% ipython --no-banner

In [1]: import numpy as np

In [2]: import numpy.linalg as la

In [3]: np.set_printoptions(suppress=True, linewidth=120)

In [4]: K = np.array([[4.02, -3.96, -4.0, 0.01, 4.01],
   ...:     [3.98, -4.0, -4.01, -0.01, 3.99],
   ...:     [2.0, -1.97, -2.0, -0.02, 1.97]])

In [5]: A2 = np.array([[4, 9], [0, 1], [1, 1], [3, 8], [0, 7]])

In [6]: np.round(A2.T @ K.T, 2)
Out[6]: 
array([[12.11, 11.88,  5.94],
       [56.37, 55.66, 27.66]])

In [7]: np.einsum("ij->j", K)
Out[7]: array([ 10.  ,  -9.93, -10.01,  -0.02,   9.97])

In [8]: np.round(np.einsum("ij,ij->i", K, K), 2)
Out[8]: array([63.92, 63.84, 15.76])

In [9]: np.round(np.einsum("ik,kj->ji", K, A2), 2)
Out[9]: 
array([[12.11, 11.88,  5.94],
       [56.37, 55.66, 27.66]])

In [10]: round(float(la.norm(K, 2) / la.norm(K)), 2)
Out[10]: 1.0

In [11]: la.matrix_rank(K, rtol=0.1)
Out[11]: np.int64(1)

In [12]: np.argsort(-la.norm(K, axis=0).round(6), kind="stable")[:3]
Out[12]: array([2, 0, 4])

In [13]: gram = K.T @ K

In [14]: np.round(la.svd(K, compute_uv=False) ** 2, 2) + 0
Out[14]: array([143.52,   0.  ,   0.  ])

In [15]: round(np.trace(gram), 2), round((K ** 2).sum(), 2)
Out[15]: (np.float64(143.53), np.float64(143.53))

In [16]: np.round(la.eigvalsh(gram)[::-1], 2) + 0
Out[16]: array([143.52,   0.  ,   0.  ,   0.  ,   0.  ])

In [17]: gram.round(2) + 0
Out[17]: 
array([[ 36.  , -35.78, -36.04,  -0.04,  35.94],
       [-35.78,  35.56,  35.82,   0.04, -35.72],
       [-36.04,  35.82,  36.08,   0.04, -35.98],
       [ -0.04,   0.04,   0.04,   0.  ,  -0.04],
       [ 35.94, -35.72, -35.98,  -0.04,  35.88]])

In [18]: U, sig, Vh = la.svd(K, full_matrices=False)

In [19]: np.round(U.T @ K @ Vh.T, 2) + 0
Out[19]: 
array([[11.98,  0.  ,  0.  ],
       [ 0.  ,  0.05,  0.  ],
       [ 0.  ,  0.  ,  0.03]])

In [20]: round(float(np.sqrt((sig ** 2).sum())), 2), round(float(la.norm(K)), 2)
Out[20]: (11.98, 11.98)

In [21]: (sig > 1e-8).sum()
Out[21]: np.int64(3)

In [22]: np.round(sig / sig[0], 2) + 0
Out[22]: array([1., 0., 0.])

In [23]: np.round(np.abs(Vh[0]), 2) + 0
Out[23]: array([0.5, 0.5, 0.5, 0. , 0.5])

In [24]: U, sig, Vh = la.svd(K)

In [25]: np.argmax(sig[:-1] / (sig[1:] + 1e-6)) + 1
Out[25]: np.int64(1)

In [26]: A2 = U[:, :1] @ np.diag(sig[:1]) @ Vh[:1]

In [27]: round(la.norm(K - A2) / la.norm(K), 2)
Out[27]: np.float64(0.0)

In [28]: A2.round(2) + 0
Out[28]: 
array([[ 4.  , -3.98, -4.01,  0.  ,  4.  ],
       [ 4.  , -3.98, -4.01,  0.  ,  3.99],
       [ 1.99, -1.98, -1.99,  0.  ,  1.99]])

In [29]: round(float(np.abs(K - A2).max()), 2)
Out[29]: 0.02

In [30]: la.matrix_rank(K, rtol=0.05)
Out[30]: np.int64(1)

In [31]: E = np.loadtxt("sample15.csv", delimiter=",")

In [32]: E
Out[32]: 
array([[0., 0., 0., 0., 0.],
       [1., 0., 0., 0., 0.],
       [0., 0., 0., 0., 0.],
       [0., 0., 0., 0., 0.],
       [0., 0., 0., 0., 0.]])

In [33]: np.unique(E.round(6), axis=0).shape
Out[33]: (2, 5)

In [34]: la.lstsq(E[:-1].T, E[-1])[2]
Out[34]: np.int32(1)

In [35]: np.round(E @ la.pinv(E) @ E, 2)
Out[35]: 
array([[0., 0., 0., 0., 0.],
       [1., 0., 0., 0., 0.],
       [0., 0., 0., 0., 0.],
       [0., 0., 0., 0., 0.],
       [0., 0., 0., 0., 0.]])

In [36]: U, sig, Vh = la.svd(E)

In [37]: sig
Out[37]: array([1., 0., 0., 0., 0.])

In [38]: np.argmax(sig[:-1] / (sig[1:] + 1e-6)) + 1
Out[38]: np.int64(1)

In [39]: A2 = U[:, :1] @ np.diag(sig[:1]) @ Vh[:1]

In [40]: A2
Out[40]: 
array([[0., 0., 0., 0., 0.],
       [1., 0., 0., 0., 0.],
       [0., 0., 0., 0., 0.],
       [0., 0., 0., 0., 0.],
       [0., 0., 0., 0., 0.]])

In [41]: la.matrix_rank(E, rtol=0.05)
Out[41]: np.int64(1)

In [42]: la.matrix_rank(A2)
Out[42]: np.int64(1)

In [43]: np.abs(E - A2).max()
Out[43]: np.float64(0.0)

In [44]: data = np.load("data.npy")

In [45]: data
Out[45]: 
array([[-1,  2],
       [ 3,  6]])

In [46]: hat = np.triu(np.array([[-3, 3], [-1, 0]]), 1) + np.eye(2)

In [47]: A2 = hat @ data @ la.inv(hat)

In [48]: round(la.det(A2), 2)
Out[48]: np.float64(-12.0)

In [49]: A2
Out[49]: 
array([[ 8., -4.],
       [ 3., -3.]])

In [50]: la.matrix_rank(A2)
Out[50]: np.int64(2)
